$ python3 -q
>>> import numpy as np
>>> from numpy import linalg as LA
>>> np.set_printoptions(suppress=True, linewidth=200)
>>> mat = np.loadtxt("test7.csv", delimiter=",")
>>> mat.round(1)
array([[-0.3,  0.4,  0.9],
       [ 0.6, -0.6,  0.5],
       [ 0.7,  0.7, -0.1]])
>>> rng = np.random.default_rng(15799)
>>> idx = rng.permutation(3)
>>> idx
array([2, 0, 1])
>>> out = mat[idx][:, idx]
>>> np.allclose(out, mat)
False
>>> np.round(np.sort(np.abs(LA.eigvals(out))), 1)
array([1., 1., 1.])
>>> np.round(np.diag(out), 1)
array([-0.1, -0.3, -0.6])
>>> O, evecs = LA.qr(mat[:, :2])[0], LA.qr(mat[:, 2:])[0]
>>> sv = LA.svd(O.T @ evecs, compute_uv=False)
>>> round(LA.norm(O @ O.T - evecs @ evecs.T, 2), 1)
np.float64(1.0)
>>> sv.round(1) + 0
array([0.])
>>> (sv > 0.9).sum()
np.int64(0)
>>> f = np.array([2, -2, 1])
>>> out = mat + np.outer(f, np.eye(3)[0])
>>> LA.matrix_rank(out - mat)
np.int64(1)
>>> round(LA.det(out) / LA.det(mat), 1), np.round(1 + LA.solve(mat, f)[0], 1)
(np.float64(-0.0), np.float64(-0.0))
>>> out.round(1)
array([[ 1.7,  0.4,  0.9],
       [-1.4, -0.6,  0.5],
       [ 1.7,  0.7, -0.1]])
>>> hat = np.triu(np.array([[-3, 1, 3], [0, 3, 1], [1, 3, -2]]), 1) + np.eye(3)
>>> out = hat @ mat @ LA.inv(hat)
>>> LA.matrix_rank(out)
np.int64(3)
>>> np.round(np.poly(out), 1)
array([ 1.,  1., -1., -1.])
>>> np.round(hat @ mat - mat @ hat, 1)
array([[ 2.8,  1.7,  0.8],
       [ 0.7,  0.1, -1.2],
       [ 0. , -0.7, -2.9]])
>>> out.round(1)
array([[ 2.5, -0.7, -5.7],
       [ 1.3, -1.3, -2.3],
       [ 0.7, -0.1, -2.2]])
>>> m1 = np.array([[7, 5, 2, 5, 9],
...     [8, 9, 3, 1, 7],
...     [8, 9, 7, 7, 5],
...     [1, 9, 0, 0, 1],
...     [6, 2, 7, 5, 4]])
>>> out = m1 / LA.norm(m1, axis=1, keepdims=True)
>>> cov = out @ out.T
>>> (np.abs(cov) > 0.9).astype(int)
array([[1, 1, 0, 0, 0],
       [1, 1, 0, 0, 0],
       [0, 0, 1, 0, 1],
       [0, 0, 0, 1, 0],
       [0, 0, 1, 0, 1]])
>>> np.round(LA.norm(out, axis=1), 1)
array([1., 1., 1., 1., 1.])
>>> round(float(np.degrees(np.arccos(np.clip(cov[1, 0], -1, 1)))), 1)
25.4
>>> M = np.load("a.npy")
>>> M.round(1)
array([[ 4. , -1.9,  2.4],
       [-2.7,  2.2, -3.5],
       [-4.1,  1.8, -2.2],
       [-1.1,  2.3, -4.3],
       [ 3.8, -2. ,  2.6],
       [-4.5, -0.2,  2.2],
       [ 4.9, -1.1,  0.4],
       [-3.8, -0.8,  3.2],
       [-4.9,  0.7,  0.5],
       [ 2. , -2.3,  4. ],
       [ 4.8, -0.3, -1.3],
       [ 0.3,  2.1, -4.5],
       [-3.8, -0.8,  3.2],
       [-3.6, -0.9,  3.3],
       [-4.1, -0.5,  2.8],
       [-1.3,  2.3, -4.3],
       [ 3.8,  0.7, -3.1]])
>>> t3 = np.stack([mat, -1 * mat, mat[::-1]])
>>> np.round(LA.norm(t3, axis=(1, 2)), 1)
array([1.7, 1.7, 1.7])
>>> (t3 @ mat.T).shape
(3, 3, 3)
>>> LA.matrix_rank(t3)
array([3, 3, 3])
>>> t3.shape
(3, 3, 3)
>>> np.round(LA.det(t3), 1)
array([ 1., -1., -1.])
